% python3 -q
>>> import numpy as np
>>> import numpy.linalg as la
>>> np.set_printoptions(suppress=True, linewidth=120)
>>> def rd(a):
...     return np.round(a, 2) + 0
... 
>>> mat = np.array([[-3, -2, -1, 0, 1],
...     [2, 3, 4, 5, 6],
...     [7, 8, 9, 10, 11],
...     [12, 13, 14, 15, 16],
...     [17, 18, 19, 20, 21]])
>>> theta = np.radians(36)
>>> Rm = np.eye(5)
>>> Rm[3, 3] = Rm[4, 4] = np.cos(theta)
>>> Rm[3, 4], Rm[4, 3] = -np.sin(theta), np.sin(theta)
>>> rd(Rm)
array([[ 1.  ,  0.  ,  0.  ,  0.  ,  0.  ],
       [ 0.  ,  1.  ,  0.  ,  0.  ,  0.  ],
       [ 0.  ,  0.  ,  1.  ,  0.  ,  0.  ],
       [ 0.  ,  0.  ,  0.  ,  0.81, -0.59],
       [ 0.  ,  0.  ,  0.  ,  0.59,  0.81]])
>>> A2 = mat @ Rm.T
>>> rd(la.det(Rm)), rd(np.trace(Rm))
(np.float64(1.0), np.float64(4.62))
>>> rd(np.abs(A2 - mat).max(axis=0))
array([ 0.  ,  0.  ,  0.  , 16.16,  7.75])
>>> np.allclose(la.norm(mat, axis=1), la.norm(A2, axis=1))
True
>>> rd(A2)
array([[-3.  , -2.  , -1.  , -0.59,  0.81],
       [ 2.  ,  3.  ,  4.  ,  0.52,  7.79],
       [ 7.  ,  8.  ,  9.  ,  1.62, 14.78],
       [12.  , 13.  , 14.  ,  2.73, 21.76],
       [17.  , 18.  , 19.  ,  3.84, 28.75]])
>>> np.allclose(mat @ mat.T, A2 @ A2.T)
True
>>> Uu, s, Vt = la.svd(mat, full_matrices=False)
>>> rd(np.sqrt((s ** 2).sum())), rd(la.norm(mat))
(np.float64(57.66), np.float64(57.66))
>>> rd(s / s[0])
array([1.  , 0.08, 0.  , 0.  , 0.  ])
>>> Uu, s, Vt = la.svd(mat)
>>> np.argmax(s[:-1] / (s[1:] + 1e-6)) + 1
np.int64(2)
>>> rd(s)
array([57.5 ,  4.35,  0.  ,  0.  ,  0.  ])
>>> A2 = Uu[:, :2] @ np.diag(s[:2]) @ Vt[:2]
>>> rd(A2)
array([[-3., -2., -1.,  0.,  1.],
       [ 2.,  3.,  4.,  5.,  6.],
       [ 7.,  8.,  9., 10., 11.],
       [12., 13., 14., 15., 16.],
       [17., 18., 19., 20., 21.]])
>>> rd(la.norm(mat - A2, 2)), rd(s[2])
(np.float64(0.0), np.float64(0.0))
>>> la.matrix_rank(A2)
np.int64(2)
>>> A2 = np.array([[-5, 4, -4, 0, 7],
...     [4, -2, 3, -9, 6],
...     [-6, 5, 2, 5, -8],
...     [-5, -3, -9, 5, 4],
...     [-3, 1, -8, -2, -1]])
>>> M = np.tril(A2)
>>> M
array([[-5,  0,  0,  0,  0],
       [ 4, -2,  0,  0,  0],
       [-6,  5,  2,  0,  0],
       [-5, -3, -9,  5,  0],
       [-3,  1, -8, -2, -1]])
>>> # triangular, det is the product of the diagonal
>>> rd(np.abs(la.svd(M)[2][-1]))
array([0.  , 0.03, 0.09, 0.13, 0.99])
>>> round(np.log10(la.cond(M)))
2
>>> la.matrix_rank(M, rtol=0.1)
np.int64(4)
>>> [round(float(x), 2) for x in la.svd(M, compute_uv=False)[:3]]
[14.09, 9.81, 5.44]
>>> X = np.loadtxt("w.csv", delimiter=",")
>>> rd(X)
array([[0.54, 0.5 ],
       [0.5 , 0.46]])
>>> # applying it twice changes nothing
>>> Uu, s, Vt = la.svd(X)
>>> np.argmax(s[:-1] / (s[1:] + 1e-6)) + 1
np.int64(1)
>>> rd(s)
array([1., 0.])
>>> A2 = Uu[:, :1] @ np.diag(s[:1]) @ Vt[:1]
>>> la.matrix_rank(X, rtol=0.05)
np.int64(1)
>>> rd(np.abs(X - A2).max())
np.float64(0.0)
>>> rd(la.norm(X - A2, 2)), rd(s[1])
(np.float64(0.0), np.float64(0.0))
>>> rd(A2)
array([[0.54, 0.5 ],
       [0.5 , 0.46]])
>>> la.matrix_rank(A2)
np.int64(1)
>>> rd(np.trace(la.pinv(A2) @ A2))
np.float64(1.0)
>>> np.unique(A2.round(6), axis=0).shape
(2, 2)
>>> np.allclose(A2[:-1].T @ la.lstsq(A2[:-1].T, A2[-1])[0], A2[-1])
True
>>> np.abs(np.diag(la.qr(A2)[1])) > 1e-9
array([ True, False])
>>> W0 = np.load("out18.npy")
>>> W0
array([[3., 1., 0., 0.],
       [0., 3., 1., 0.],
       [0., 0., 3., 1.],
       [0., 0., 0., 3.]])
>>> r0, g = W0[2], W0[1]
>>> r0 @ r0
np.float64(10.0)
>>> pr = (r0 @ g) / (r0 @ r0) * r0
>>> np.outer(r0, g)
array([[0., 0., 0., 0.],
       [0., 0., 0., 0.],
       [0., 9., 3., 0.],
       [0., 3., 1., 0.]])
>>> rd((g - pr) @ r0)
np.float64(0.0)
>>> vec = np.array([-2, -3, -3, 5])
>>> (W0 @ vec).argmax()
np.int64(3)
>>> W0 @ (2 * vec)
array([-18., -24.,  -8.,  30.])
>>> W0 @ np.eye(4)[1]
array([1., 3., 0., 0.])
>>> W0 @ np.ones(4)
array([4., 4., 4., 3.])
>>> la.norm(W0 @ vec) <= la.norm(W0, 2) * la.norm(vec) + 1e-9
np.True_
>>> W0 * vec
array([[-6., -3., -0.,  0.],
       [-0., -9., -3.,  0.],
       [-0., -0., -9.,  5.],
       [-0., -0., -0., 15.]])
>>> proj = np.triu(np.array([[0, 1, 3, 0], [2, 2, 0, 1], [2, 3, 3, 3], [1, 2, 3, 0]]), 1) + np.eye(4)
>>> A2 = proj @ W0 @ la.inv(proj)
>>> A2
array([[ 3.,  1.,  1., -1.],
       [ 0.,  3.,  1., -3.],
       [ 0.,  0.,  3.,  1.],
       [ 0.,  0.,  0.,  3.]])
>>> np.poly(A2)
array([   1.,  -12.,   54., -108.,   81.])
>>> (W0 - W0.T) / 2
array([[ 0. ,  0.5,  0. ,  0. ],
       [-0.5,  0. ,  0.5,  0. ],
       [ 0. , -0.5,  0. ,  0.5],
       [ 0. ,  0. , -0.5,  0. ]])
>>> np.trace(W0)
np.float64(12.0)
>>> data = np.load("layer3.npy")
>>> data
array([[ -4.,   4.,  -2.,   0.],
       [ -4.,   6.,  -8.,   4.],
       [ -4.,   8., -14.,   8.],
       [ -4.,   8., -16.,  10.]])
>>> np.unique(mat.round(6), axis=0).shape
(5, 5)
>>> F = np.load("run19.npy")
>>> F
array([[7., 5.],
       [5., 9.]])
>>> # equal to its transpose
>>> vec = np.array([2, 0])
>>> (F * vec).sum(axis=1)
array([14., 10.])
>>> np.sign((F @ vec).round(6))
array([1., 1.])
>>> F @ np.ones(2)
array([12., 14.])
>>> (F @ vec).argmax()
np.int64(0)
>>> np.diff(F, axis=0)
array([[-2.,  4.]])
>>> rd(la.svd(F, compute_uv=False))
array([13.1,  2.9])
>>> F[:, 2]
Traceback (most recent call last):
  File "<python-input-83>", line 1, in <module>
    F[:, 2]
    ~^^^^^^
IndexError: index 2 is out of bounds for axis 1 with size 2
>>> np.count_nonzero(F)
np.int64(4)
>>> F.sum(axis=1)
array([12., 14.])
>>> F.sum(axis=0)
array([12., 14.])
>>> F.shape
(2, 2)
>>> F.mean(axis=0)
array([6., 7.])
>>> def softmax(z):
...     e = np.exp(z - z.max(axis=-1, keepdims=True))
...     return e / e.sum(axis=-1, keepdims=True)
... 
>>> rd(softmax(F).sum(axis=1))
array([1., 1.])
>>> scores = F @ F.T / np.sqrt(2)
>>> softmax(scores).round(6).argmax(axis=1)
array([1, 1])
>>> rng = np.random.default_rng(43142)
>>> lab = rng.permutation(2)
>>> A2 = F[:, lab] * rng.choice([-1, 1], 2)
>>> A2
array([[-5., -7.],
       [-9., -5.]])
>>> Uu, _, Vt = la.svd(F.T @ A2)
>>> rd(la.lstsq(F, A2)[0])
array([[ 0., -1.],
       [-1.,  0.]])
>>> lab
array([1, 0])
>>> rd(Uu @ Vt)
array([[ 0., -1.],
       [-1.,  0.]])
>>> G = A2.T @ A2
>>> G
array([[106.,  80.],
       [ 80.,  74.]])
>>> np.diag(G)
array([106.,  74.])
>>> np.trace(G), (A2 ** 2).sum()
(np.float64(180.0), np.float64(180.0))
>>> J = np.loadtxt("a.csv", delimiter=",")
>>> J
array([[ -0.69,  24.21,  -8.23, -12.85],
       [ 19.98, -23.15,  25.14, -10.69],
       [ 20.56, -24.87,  25.07, -10.65],
       [ -2.32,  25.28,  -7.41, -10.01],
       [ -0.75,  22.78,  -8.26, -12.48],
       [ 20.95, -23.86,  24.85, -11.56],
       [ 18.81, -24.08,  27.12, -11.25],
       [ 21.08, -24.67,  26.09,  -9.26],
       [ 21.68, -24.79,  25.47,  -8.92],
       [ -1.01,  24.6 ,  -6.54, -11.58],
       [ 21.06, -24.83,  27.03,  -8.69],
       [ -0.93,  24.75,  -8.16, -12.26],
       [ 19.45, -23.83,  25.57,  -9.22],
       [ 19.12, -22.55,  25.48, -10.15],
       [ 21.08, -22.73,  24.4 ,  -8.7 ],
       [ 20.33, -26.26,  26.47, -12.19],
       [ 20.1 , -23.75,  27.58,  -9.92],
       [ 21.5 , -23.1 ,  26.17, -10.73],
       [  1.49,  23.69,  -8.4 , -12.81]])
>>> Q, vecs = la.qr(J[:, :3])[0], la.qr(J[:, 3:])[0]
>>> s = la.svd(Q.T @ vecs, compute_uv=False)
>>> rd(s)
array([0.99])
>>> feats = np.loadtxt("data.csv", delimiter=",")
>>> feats
array([[ -2.,   6., -11.,  -6.],
       [-10.,  10.,  -8.,   2.],
       [ 19.,  -7., -13., -23.],
       [-18.,  21.,  -3.,  12.],
       [  5., -14.,  19.,   9.]])
>>> Uu, s, Vt = la.svd(feats)
>>> rd(s)
array([43.41, 35.41,  3.99,  0.  ])
>>> np.argmax(s[:-1] / (s[1:] + 1e-6)) + 1
np.int64(3)
>>> A2 = Uu[:, :3] @ np.diag(s[:3]) @ Vt[:3]
>>> la.matrix_rank(A2)
np.int64(3)
>>> rd(A2)
array([[ -2.,   6., -11.,  -6.],
       [-10.,  10.,  -8.,   2.],
       [ 19.,  -7., -13., -23.],
       [-18.,  21.,  -3.,  12.],
       [  5., -14.,  19.,   9.]])
>>> la.matrix_rank(feats, rtol=0.05)
np.int64(3)
>>> Uu, s, Vt = la.svd(A2)
>>> vecs = Vt[:(s > 1e-8).sum()]
>>> vec = A2[3] + 5 * A2[4] + rng.integers(2) * np.eye(4)[1]
>>> rd(vec)
array([  7., -48.,  92.,  57.])
>>> np.allclose(vecs.T @ vecs @ vec, vec)
False
>>> rd(vecs.T @ vecs)
array([[ 0.76,  0.03,  0.25, -0.35],
       [ 0.03,  1.  , -0.03,  0.04],
       [ 0.25, -0.03,  0.74,  0.36],
       [-0.35,  0.04,  0.36,  0.5 ]])
